% python3 -q
>>> import numpy as np
>>> np.set_printoptions(precision=2, suppress=True, linewidth=200)
>>> def rnd(a):
...     return np.round(a, 2) + 0
... 
>>> X = np.cumsum(np.array([[-3, 0, 0],
...     [-2, 1, -1],
...     [0, 2, 2],
...     [3, -3, 0],
...     [3, -3, 2],
...     [3, -3, -1],
...     [0, -2, 1],
...     [1, 2, 3],
...     [2, 3, -1],
...     [3, 3, -3],
...     [-2, 0, -3],
...     [-2, 1, 0],
...     [2, -2, 0],
...     [-1, 1, 1],
...     [1, -1, -3],
...     [2, 2, 1],
...     [-1, 0, -3],
...     [1, 3, -1],
...     [1, -2, -2],
...     [-2, -1, -1],
...     [-1, 1, -1],
...     [1, 3, -2],
...     [0, 3, -2],
...     [-2, 0, 2]]), axis=0)
>>> X
array([[ -3,   0,   0],
       [ -5,   1,  -1],
       [ -5,   3,   1],
       [ -2,   0,   1],
       [  1,  -3,   3],
       [  4,  -6,   2],
       [  4,  -8,   3],
       [  5,  -6,   6],
       [  7,  -3,   5],
       [ 10,   0,   2],
       [  8,   0,  -1],
       [  6,   1,  -1],
       [  8,  -1,  -1],
       [  7,   0,   0],
       [  8,  -1,  -3],
       [ 10,   1,  -2],
       [  9,   1,  -5],
       [ 10,   4,  -6],
       [ 11,   2,  -8],
       [  9,   1,  -9],
       [  8,   2, -10],
       [  9,   5, -12],
       [  9,   8, -14],
       [  7,   8, -12]])
>>> d = np.linalg.norm(X[:, None] - X[None], axis=-1)
>>> np.unravel_index(d.round(6).argmax(), d.shape)
(np.int64(7), np.int64(22))
>>> (d + 1e9 * np.eye(24)).round(6).argmin(axis=1)
array([ 3,  0,  1,  0,  5,  6,  5,  6,  7, 10, 12, 13, 10, 10, 12, 10, 14, 18, 19, 20, 19, 22, 23, 22])
>>> np.flatnonzero(d[4] < d.mean() / 2)
array([3, 4, 5])
>>> cov = np.cov(X, rowvar=False)
>>> cov.shape
(3, 3)
>>> rnd(np.linalg.eigvalsh(cov)[::-1])
array([49.4 , 18.27,  2.98])
>>> np.median(X, axis=0)
array([ 7.5,  0.5, -1. ])
>>> rnd(np.polyfit(X[:, 0], X[:, 1], 1))
array([ 0.16, -0.54])
>>> rnd(np.corrcoef(X[:, 0], X[:, 1])[0, 1])
np.float64(0.2)
>>> rnd(cov)
array([[ 23.72,   3.84, -12.32],
       [  3.84,  14.94, -17.9 ],
       [-12.32, -17.9 ,  31.99]])
>>> Xs = X - X.mean(axis=0)
>>> evecs = np.linalg.svd(Xs)[2][:2]
>>> out = Xs - Xs @ evecs.T @ evecs
>>> rnd(out.std(axis=0))
array([0.33, 1.35, 0.97])
>>> rnd((Xs @ evecs.T).std(axis=0))
array([6.88, 4.18])
>>> blk = np.stack([X, 5 * X, X[::-1]])
>>> rnd(np.linalg.norm(blk, axis=(1, 2)))
array([ 50.48, 252.39,  50.48])
>>> (blk @ X.T).shape
(3, 24, 24)
>>> np.linalg.matrix_rank(blk)
array([3, 3, 3])
>>> blk.sum(axis=0)
array([[-11,   8, -12],
       [-21,  14, -20],
       [-21,  23,  -6],
       [ -4,   2,  -4],
       [ 15, -17,   9],
       [ 35, -34,   4],
       [ 34, -44,  12],
       [ 39, -35,  31],
       [ 52, -17,  28],
       [ 68,  -1,   9],
       [ 55,   0,  -6],
       [ 44,   5,  -7],
       [ 54,  -5,  -7],
       [ 50,   0,  -1],
       [ 58,  -6, -16],
       [ 67,   3,  -7],
       [ 59,   0, -24],
       [ 64,  16, -33],
       [ 70,   6, -46],
       [ 55,   3, -51],
       [ 46,  12, -59],
       [ 49,  33, -71],
       [ 49,  49, -85],
       [ 39,  48, -72]])
>>> J = np.load("test12.npy")
>>> J
array([[-1.9,  0. ,  0. ,  2. ],
       [-1. , -1.9, -1. ,  3. ],
       [ 3. , -1. , -0.9,  1. ],
       [-2. ,  0. ,  0. ,  2.1]])
>>> rnd(np.linalg.norm(J, 2) / np.linalg.norm(J))
np.float64(0.8)
>>> np.linalg.cond(J) > 100
np.True_
